% python3 -q
>>> import numpy as np
>>> from numpy import linalg as LA
>>> np.set_printoptions(suppress=True, linewidth=100)
>>> feats = np.loadtxt("a.csv", delimiter=",")
>>> feats
array([[-14.772,  -9.77 , -12.828],
       [  7.359,   2.671, -18.509],
       [  0.657,  -4.668,  -8.932],
       [  6.275,   1.033, -10.07 ],
       [ -2.103, -12.199,   3.783],
       [  1.136,  12.47 ,  -0.451],
       [  6.228,   4.072,  -5.874],
       [  3.004,   1.117,   3.929],
       [ -7.507,  -2.034,   5.519],
       [ -2.049,   0.174,  18.104],
       [  6.072,  -1.844,  10.623],
       [  4.044,  -0.292,   5.762],
       [ -6.216, -13.197, -26.647],
       [  1.365,   6.998,  13.371],
       [  6.583,  -3.412,  -5.821],
       [  6.584,  17.733, -20.01 ],
       [  6.959,  -0.965,  14.243],
       [ -2.133,  -8.959,  12.34 ],
       [ -9.224,  -4.416,   7.498],
       [ 12.06 ,  -2.816,  -9.127],
       [ -3.324,   9.599,  -9.915],
       [-13.101,   5.041,   5.484],
       [ -6.076,   1.517,  -8.641],
       [ -2.596,  -7.014,  -6.076],
       [  5.679,  -2.662,  -8.635],
       [ -2.137, -16.899,   3.896],
       [  4.308, -15.883, -22.318]])
>>> cen = feats - feats.mean(axis=0)
>>> V = LA.svd(cen)[2][:1]
>>> M2 = cen - cen @ V.T @ V
>>> np.round(M2.std(axis=0), 3)
array([6.507, 8.029, 0.635])
>>> th = np.radians(120)
>>> Rm = np.eye(3)
>>> Rm[0, 0] = Rm[2, 2] = np.cos(th)
>>> Rm[0, 2], Rm[2, 0] = -np.sin(th), np.sin(th)
>>> Rm.round(3)
array([[-0.5  ,  0.   , -0.866],
       [ 0.   ,  1.   ,  0.   ],
       [ 0.866,  0.   , -0.5  ]])
>>> M2 = feats @ Rm.T
>>> np.round(np.abs(M2 - feats).max(axis=0), 3)
array([33.267,  0.   , 37.208])
>>> np.allclose(LA.norm(feats, axis=1), LA.norm(M2, axis=1))
True
>>> round(float(LA.det(Rm)), 3), np.round(np.trace(Rm), 3)
(1.0, np.float64(0.0))
>>> np.allclose(feats @ feats.T, M2 @ M2.T)
True
>>> x = np.array([0, 2, 0])
>>> rhs = feats @ x
>>> beta, lr = np.zeros(3), 1 / LA.norm(feats, 2) ** 2
>>> for i in range(60):
...     beta -= lr * feats.T @ (feats @ beta - rhs)
...     if i % 10 == 0: print(i, round(LA.norm(feats @ beta - rhs), 3))
... 
0 44.965
10 0.941
20 0.049
30 0.003
40 0.0
50 0.0
>>> np.round(LA.cond(feats), 3)
np.float64(1.976)
>>> beta.round(3) + 0
array([0., 2., 0.])
>>> G = np.cov(feats, rowvar=False)
>>> round(np.corrcoef(feats[:, 2], feats[:, 1])[0, 1], 3)
np.float64(0.056)
>>> np.round(np.corrcoef(feats.T), 3)
array([[ 1.   ,  0.223, -0.114],
       [ 0.223,  1.   ,  0.056],
       [-0.114,  0.056,  1.   ]])
>>> K = np.loadtxt("dump.csv", delimiter=",")
>>> K
array([[113.,  -1., -45., -99., -65., -71., -29.],
       [ -1.,   2.,   0.,   3.,  -5.,   7.,  13.],
       [-45.,   0.,  18.,  39.,  27.,  27.,   9.],
       [-99.,   3.,  39.,  89.,  51.,  69.,  39.],
       [-65.,  -5.,  27.,  51.,  53.,  23., -19.],
       [-71.,   7.,  27.,  69.,  23.,  65.,  59.],
       [-29.,  13.,   9.,  39., -19.,  59.,  89.]])
>>> # rank 2
>>> left, s, Vt = LA.svd(K)
>>> V = Vt[:(s > 1e-8).sum()]
>>> rng = np.random.default_rng(516808)
>>> x = K[1] + -1 * K[0] + rng.integers(2) * np.eye(7)[5]
>>> x
array([-114.,    3.,   45.,  102.,   60.,   79.,   42.])
>>> np.allclose(V.T @ V @ x, x)
False
>>> round(float(LA.norm(x - V.T @ V @ x)), 3)
0.863
>>> np.round(np.diag(V.T @ V), 3)
array([0.388, 0.017, 0.065, 0.283, 0.322, 0.255, 0.67 ])
>>> evals, V = LA.eigh(K)
>>> x = np.array([4, 9, -5, 2, 0, -6, 9])
>>> np.round(V * np.maximum(evals, 0) @ V.T, 3) + 0
array([[113.,  -1., -45., -99., -65., -71., -29.],
       [ -1.,   2.,   0.,   3.,  -5.,   7.,  13.],
       [-45.,   0.,  18.,  39.,  27.,  27.,   9.],
       [-99.,   3.,  39.,  89.,  51.,  69.,  39.],
       [-65.,  -5.,  27.,  51.,  53.,  23., -19.],
       [-71.,   7.,  27.,  69.,  23.,  65.,  59.],
       [-29.,  13.,   9.,  39., -19.,  59.,  89.]])
>>> np.round(LA.eigvalsh(K[1:, 1:]), 3) + 0
array([  0.   ,   0.   ,   0.   ,   0.   , 101.396, 214.604])
>>> np.argsort(-LA.norm(K, axis=0).round(6), kind="stable")[:3]
array([0, 3, 5])
>>> [round(float(x), 3) for x in LA.svd(K, compute_uv=False)[:3]]
[316.854, 112.146, 0.0]
>>> round(LA.norm(K, 2) / LA.norm(K), 3)
np.float64(0.943)
>>> LA.matrix_rank(K, rtol=0.1)
np.int64(2)
>>> LA.cond(K) > 100
np.True_
>>> M = np.load("run0.npy")
>>> M.round(3)
array([[0.172, 0.31 , 0.   , 0.138, 0.138, 0.241],
       [0.115, 0.192, 0.308, 0.115, 0.038, 0.231],
       [0.286, 0.048, 0.19 , 0.048, 0.429, 0.   ],
       [0.3  , 0.2  , 0.   , 0.2  , 0.3  , 0.   ],
       [0.321, 0.071, 0.071, 0.036, 0.286, 0.214],
       [0.185, 0.111, 0.333, 0.148, 0.074, 0.148]])
>>> th = np.radians(45)
>>> Rm = np.eye(6)
>>> Rm[1, 1] = Rm[3, 3] = np.cos(th)
>>> Rm[1, 3], Rm[3, 1] = -np.sin(th), np.sin(th)
>>> Rm.round(3)
array([[ 1.   ,  0.   ,  0.   ,  0.   ,  0.   ,  0.   ],
       [ 0.   ,  0.707,  0.   , -0.707,  0.   ,  0.   ],
       [ 0.   ,  0.   ,  1.   ,  0.   ,  0.   ,  0.   ],
       [ 0.   ,  0.707,  0.   ,  0.707,  0.   ,  0.   ],
       [ 0.   ,  0.   ,  0.   ,  0.   ,  1.   ,  0.   ],
       [ 0.   ,  0.   ,  0.   ,  0.   ,  0.   ,  1.   ]])
>>> M2 = M @ Rm.T
>>> np.allclose(M @ M.T, M2 @ M2.T)
True
>>> round(float(LA.det(Rm)), 3), round(np.trace(Rm), 3)
(1.0, np.float64(5.414))
>>> np.round(LA.svd(M, compute_uv=False), 3), np.round(LA.svd(M2, compute_uv=False), 3)
(array([1.034, 0.46 , 0.344, 0.205, 0.1  , 0.003]), array([1.034, 0.46 , 0.344, 0.205, 0.1  , 0.003]))
